$ ipython --no-banner

In [1]: import numpy as np

In [2]: np.set_printoptions(precision=3, suppress=True, linewidth=120, sign=" ")

In [3]: M = np.load("mat.npy")

In [4]: print(M)
[[ 9.281 -9.071 -3.853 -6.078 -8.052  9.474 -2.292]
 [ 9.322 -8.862 -3.819 -6.074 -8.242  9.001 -1.978]
 [ 9.041 -8.661 -3.733 -6.428 -7.956  9.46  -2.398]
 [ 8.702 -8.961 -4.065 -6.204 -7.753  9.209 -1.719]
 [ 8.42  -9.421 -3.534 -6.085 -7.834  9.14  -2.193]
 [ 8.824 -9.141 -4.194 -6.286 -7.667  8.546 -1.892]
 [ 8.944 -9.    -3.964 -6.234 -7.577  8.995 -1.963]
 [ 9.429 -9.027 -3.759 -6.274 -7.593  9.003 -2.303]
 [ 8.494 -8.557 -4.053 -6.111 -8.313  9.151 -1.914]
 [ 8.838 -9.303 -4.04  -6.168 -8.02   9.315 -1.922]
 [ 9.309 -9.27  -4.453 -6.321 -8.112  8.836 -1.928]
 [ 8.406 -8.552 -4.235 -5.847 -8.194  9.036 -2.213]
 [ 8.618 -9.562 -3.745 -5.911 -8.071  9.124 -1.957]
 [-5.924 -6.539  4.505 -5.134 -8.687 -6.757 -0.779]
 [-6.164 -6.198  5.147 -5.332 -9.061 -7.154 -1.296]
 [-6.558 -6.008  4.329 -4.975 -8.947 -6.814 -1.538]
 [-6.163 -6.13   5.051 -4.487 -8.56  -6.665 -0.422]
 [-5.948 -5.974  4.872 -4.455 -8.652 -6.869 -0.991]
 [-6.306 -6.498  4.648 -5.191 -9.31  -7.702 -0.97 ]
 [-5.96  -6.225  5.164 -4.991 -9.257 -7.329 -1.44 ]
 [-5.734 -5.941  4.494 -5.286 -9.068 -6.539 -0.786]
 [-5.98  -5.989  4.927 -5.114 -8.559 -7.614 -1.51 ]
 [-6.299 -5.928  4.577 -4.931 -9.11  -7.013 -0.864]
 [-5.906 -6.247  4.641 -5.018 -8.549 -6.831 -0.855]
 [-5.787 -5.807  4.704 -4.742 -8.659 -6.707 -0.893]
 [-6.181 -5.765  5.994 -5.095 -9.378 -7.027 -0.953]]

In [5]: idx = M[:, 4] > np.median(M[:, 4])

In [6]: r0 = M[idx].mean(axis=0) - M[~idx].mean(axis=0)

In [7]: print(((M - M.mean(axis=0)) @ r0 > 0).astype(int))
[ 1  1  1  1  1  1  1  1  1  1  1  1  1  0  0  0  0  0  0  0  0  0  0  0  0  0]

In [8]: print(np.argsort(-np.abs(r0).round(6), kind="stable"))
[ 5  0  2  1  3  6  4]

In [9]: print(idx.astype(int))
[ 1  1  1  1  1  1  1  1  1  1  1  1  1  0  0  0  0  0  0  0  0  0  0  0  0  0]

In [10]: Z = M[[16, 22]].astype(float)

In [11]: for _ in range(5):
    ...:     idx = np.linalg.norm(M[:, None] - Z, axis=-1).argmin(axis=1)
    ...:     Z = np.array([M[idx == j].mean(axis=0) for j in range(2)])
    ...: 

In [12]: print(idx)
[ 0  0  0  0  0  0  0  0  0  0  0  0  0  1  1  1  1  1  1  1  1  1  1  1  1  1]

In [13]: print(np.abs(Z[1] - Z[0]).argmax())
5

In [14]: Xc = M - M.mean(axis=0)

In [15]: evecs = np.linalg.svd(Xc)[2][:2]

In [16]: B = Xc - Xc @ evecs.T @ evecs

In [17]: print(np.diag(evecs.T @ evecs))
[ 0.44   0.107  0.803  0.002  0.058  0.541  0.048]

In [18]: print(np.linalg.norm(B, axis=1).round(6).argmax())
16

In [19]: print(B.std(axis=0))
[ 0.202  0.251  0.126  0.216  0.252  0.193  0.256]

In [20]: print(np.argsort(-np.linalg.norm(M, axis=0).round(6), kind="stable")[:3])
[ 4  5  1]

In [21]: print(np.linalg.cond(M) > 100)
False

In [22]: print(np.linalg.matrix_rank(M, rtol=0.1))
2

In [23]: print([round(float(x), 3) for x in np.linalg.svd(M, compute_uv=False)[:3]])
[69.224, 56.773, 1.747]

In [24]: print(np.abs(np.linalg.svd(M)[2][-1]))
[ 0.248  0.18   0.065  0.834  0.347  0.229  0.184]
